$ python3 -q
>>> import numpy as np
>>> from numpy import linalg as LA
>>> np.set_printoptions(precision=1, suppress=True, linewidth=200, sign=" ")
>>> def rnd(a):
...     return np.round(a, 1) + 0
... 
>>> A = np.array([[29.0, 20.0, 5.0, 0.0],
...     [20.0, 20.0, 4.0, 0.0],
...     [5.0, 4.0, 5.0, 0.0],
...     [0.0, 0.0, 0.0, 4.0]])
>>> other = np.array([[-5, 3, 4], [-1, 2, -3], [1, -1, -2], [3, 2, -2]])
>>> np.vstack([A, other.T]).shape
(7, 4)
>>> np.einsum("ik,kj->ji", A, other)
array([[-160., -116.,  -24.,   12.],
       [ 122.,   96.,   18.,    8.],
       [  46.,   12.,   -2.,   -8.]])
>>> LA.matrix_rank(A @ other)
np.int64(3)
>>> A @ other
array([[-160.,  122.,   46.],
       [-116.,   96.,   12.],
       [ -24.,   18.,   -2.],
       [  12.,    8.,   -8.]])
>>> np.einsum("ij,ij->i", A, A)
array([ 1266.,   816.,    66.,    16.])
>>> feats = np.loadtxt("data.csv", delimiter=",")
>>> feats
array([[  6.7,  -2. ,   1.9,   0. ,   0.9,   1. ,   4. ,   2.2],
       [  3.4,  -2. ,   0.2,   0.1,  -0.8,   1. ,   4. ,   3.9],
       [  5.8,  -2. ,   1.5,   0.9,   0.5,   1.3,   4.3,   3.1],
       [ -1.4,  -2. ,  -2.8,  -3.9,  -3.8,  -0.3,   2.7,   4.2],
       [  0.8,  -2. ,  -1.6,  -2.9,  -2.6,   0. ,   3. ,   3.7],
       [  7.5,  -2. ,   3. ,   4.7,   2. ,   2.6,   5.6,   4.1],
       [  0.7,  -2. ,  -1.2,  -0.5,  -2.2,   0.8,   3.8,   4.9],
       [  5.1,  -2. ,   1.6,   3.5,   0.6,   2.2,   5.2,   4.7],
       [  4.8,  -2. ,   0.6,  -1.5,  -0.4,   0.5,   3.5,   2.4],
       [ -2.9,  -2. ,  -4.6, -10.1,  -5.6,  -2.4,   0.6,   1.9],
       [ -3.5,  -2. ,  -5.1, -10.9,  -6.1,  -2.6,   0.4,   1.8],
       [ -3.5,  -2. ,  -5.4, -12.7,  -6.4,  -3.2,  -0.2,   0.9],
       [  4.5,  -2. ,   0.7,  -0.5,  -0.3,   0.8,   3.8,   3. ],
       [  4.2,  -2. ,   0.6,   0.1,  -0.4,   1. ,   4. ,   3.5],
       [ -0.4,  -2. ,  -2.5,  -5. ,  -3.5,  -0.7,   2.3,   3.2],
       [ -0.8,  -2. ,  -3. ,  -6.4,  -4. ,  -1.1,   1.9,   2.7],
       [ -7.4,  -2. ,  -7.2, -12. ,  -8.2,  -3. ,   0. ,   3.2],
       [ -1.2,  -2. ,  -3.8, -10.4,  -4.8,  -2.5,   0.5,   0.9],
       [  3.1,  -2. ,  -0.5,  -3.5,  -1.5,  -0.2,   2.8,   2.2],
       [  0.9,  -2. ,  -1.5,  -2.5,  -2.5,   0.2,   3.2,   3.8],
       [  1.6,  -2. ,  -1. ,  -1.7,  -2. ,   0.4,   3.4,   3.9],
       [  0.3,  -2. ,  -2. ,  -4. ,  -3. ,  -0.3,   2.7,   3.3],
       [  5.9,  -2. ,   1.7,   1.3,   0.7,   1.4,   4.4,   3.2],
       [  1.1,  -2. ,  -2.2,  -7.5,  -3.2,  -1.5,   1.5,   1.2],
       [ -3.7,  -2. ,  -5.4, -12.4,  -6.4,  -3.1,  -0.1,   1.2],
       [  2.2,  -2. ,  -0.7,  -1.9,  -1.7,   0.4,   3.4,   3.5]])
>>> left, sigma, VT = LA.svd(feats)
>>> rnd(sigma)
array([ 42.4,  28.4,   8.5,   0.2,   0.1,   0.1,   0. ,   0. ])
>>> np.argmax(sigma[:-1] / (sigma[1:] + 1e-6)) + 1
np.int64(6)
>>> other = left[:, :6] @ np.diag(sigma[:6]) @ VT[:6]
>>> rnd(np.abs(feats - other).max())
np.float64(0.0)
>>> rnd(LA.norm(feats - other, 2)), rnd(sigma[6])
(np.float64(0.0), np.float64(0.0))
>>> rnd(LA.norm(feats - other) / LA.norm(feats))
np.float64(0.0)
>>> np.abs(np.diag(LA.qr(feats)[1])) > 1e-9
array([ True,  True,  True,  True, False,  True, False,  True])
>>> LA.lstsq(feats[:-1].T, feats[-1])[2]
np.int32(6)
>>> rnd(np.trace(LA.pinv(feats) @ feats))
np.float64(6.0)
>>> r = LA.matrix_rank(feats)
>>> r
np.int64(6)
>>> null = LA.svd(feats)[2][r:].T
>>> [int(LA.matrix_rank(feats[:, :j + 1])) for j in range(8)]
[1, 2, 3, 4, 4, 5, 5, 6]
>>> [int(LA.matrix_rank(feats[:i])) for i in range(1, len(feats) + 1)]
[1, 2, 3, 4, 5, 6, 6, 6, 6, 6, 6, 6, 6, 6, 6, 6, 6, 6, 6, 6, 6, 6, 6, 6, 6, 6]
>>> rnd(null @ null.T)
array([[ 0. ,  0. ,  0. ,  0. ,  0. ,  0. ,  0. ,  0. ],
       [ 0. ,  0.6,  0.1,  0. , -0.1, -0.3,  0.3,  0. ],
       [ 0. ,  0.1,  0.5,  0. , -0.5,  0.1, -0.1,  0. ],
       [ 0. ,  0. ,  0. ,  0. ,  0. ,  0. ,  0. ,  0. ],
       [ 0. , -0.1, -0.5,  0. ,  0.5, -0.1,  0.1,  0. ],
       [ 0. , -0.3,  0.1,  0. , -0.1,  0.3, -0.3,  0. ],
       [ 0. ,  0.3, -0.1,  0. ,  0.1, -0.3,  0.3,  0. ],
       [ 0. ,  0. ,  0. ,  0. ,  0. ,  0. ,  0. ,  0. ]])
>>> [int(LA.matrix_rank(np.delete(feats, i, axis=0))) for i in range(26)]
[6, 6, 6, 6, 6, 6, 6, 6, 6, 6, 6, 6, 6, 6, 6, 6, 6, 6, 6, 6, 6, 6, 6, 6, 6, 6]
>>> f, r1 = feats[5], feats[2]
>>> rnd(f @ f)
np.float64(150.3)
>>> pr = (f @ r1) / (f @ f) * f
>>> rnd((r1 - pr) @ f)
np.float64(0.0)
>>> rnd(LA.norm(f + r1) ** 2 + LA.norm(f - r1) ** 2)
np.float64(442.0)
>>> f = np.array([1, -2, 3, 0])
>>> other = A + np.outer(f, np.eye(4)[1])
>>> rnd(LA.det(other) / LA.det(A)), rnd(1 + LA.solve(A, f)[1])
(np.float64(0.5), np.float64(0.5))
>>> data = np.array([[0.1, -3.0, 0.0, 1.0, -3.0, 4.0],
...     [1.0, -2.9, 1.0, -2.0, 5.0, 0.0],
...     [5.0, 2.0, 5.1, 0.0, -4.0, -5.0],
...     [1.0, 4.0, 3.0, 0.1, 0.0, -5.0],
...     [-1.0, 0.0, 4.0, 5.0, 4.1, -5.0],
...     [0.0, -3.0, 0.0, 1.0, -3.0, 4.1]])
>>> rng = np.random.default_rng(299)
>>> labels = rng.permutation(6)
>>> labels
array([ 2,  4,  3,  1,  0,  5])
>>> other = data[labels][:, labels]
>>> rnd(np.sort(np.abs(LA.eigvals(other))))
array([ 0.1,  0.2,  5.5,  5.5,  7.2,  7.2])
>>> other
array([[ 5.1, -4. ,  0. ,  2. ,  5. , -5. ],
       [ 4. ,  4.1,  5. ,  0. , -1. , -5. ],
       [ 3. ,  0. ,  0.1,  4. ,  1. , -5. ],
       [ 1. ,  5. , -2. , -2.9,  1. ,  0. ],
       [ 0. , -3. ,  1. , -3. ,  0.1,  4. ],
       [ 0. , -3. ,  1. , -3. ,  0. ,  4.1]])
>>> np.allclose(other, data)
False
